% ipython --no-banner

In [1]: import numpy as np

In [2]: np.set_printoptions(suppress=True, linewidth=140)

In [3]: tidy = lambda a: np.round(a, 2) + 0

In [4]: A = np.load("m.npy")

In [5]: print(A)
[[ 16 -24  14 -21]
 [  0  24   0  21]
 [ 14 -21  -4   6]
 [  0  21   0  -6]]

In [6]: q = A.astype(float).copy()

In [7]: for j in range(4):
   ...:     q[:, j] -= q[:, :j] @ (q[:, :j].T @ q[:, j])
   ...:     q[:, j] /= np.linalg.norm(q[:, j])
   ...: 

In [8]: print(tidy(q.T @ q))
[[1. 0. 0. 0.]
 [0. 1. 0. 0.]
 [0. 0. 1. 0.]
 [0. 0. 0. 1.]]

In [9]: print(np.trace(A))
30

In [10]: assert A == A.T
Traceback (most recent call last):
  Cell In[10], line 1
    assert A == A.T
ValueError: The truth value of an array with more than one element is ambiguous. Use a.any() or a.all()


In [11]: print(np.allclose(A, A.T))
False

In [12]: A.inv()
Traceback (most recent call last):
  Cell In[12], line 1
    A.inv()
AttributeError: 'numpy.ndarray' object has no attribute 'inv'


In [13]: print((A + A.T) / 2)
[[ 16.  -12.   14.  -10.5]
 [-12.   24.  -10.5  21. ]
 [ 14.  -10.5  -4.    3. ]
 [-10.5  21.    3.   -6. ]]

In [14]: print(tidy(np.abs(np.linalg.eigvals(A)).max()))
34.81

In [15]: print(np.allclose(A @ A.T, A.T @ A))
False

In [16]: proj = np.triu(np.array([[5, -7, 4, 6], [-9, 2, -1, 4], [4, 5, 2, 1], [-4, -4, -8, -3]]), 1) + np.eye(4)

In [17]: M2 = proj @ A @ np.linalg.inv(proj)

In [18]: print(np.linalg.matrix_rank(M2))
4

In [19]: print(proj @ A - A @ proj)
[[  56.  -14. -104. -173.]
 [ -14.  105.   28. -126.]
 [   0.  119.  -77.   -2.]
 [   0.    0.   21.  -84.]]

In [20]: print(tidy(np.linalg.det(M2)))
152100.0

In [21]: print(M2)
[[   72.   354.    64. -2092.]
 [  -14.    31.    91.  -140.]
 [   14.    98.    38.  -514.]
 [    0.    21.    21.  -111.]]

In [22]: print(tidy(np.poly(M2)))
[     1.    -30.   -629.  11700. 152100.]
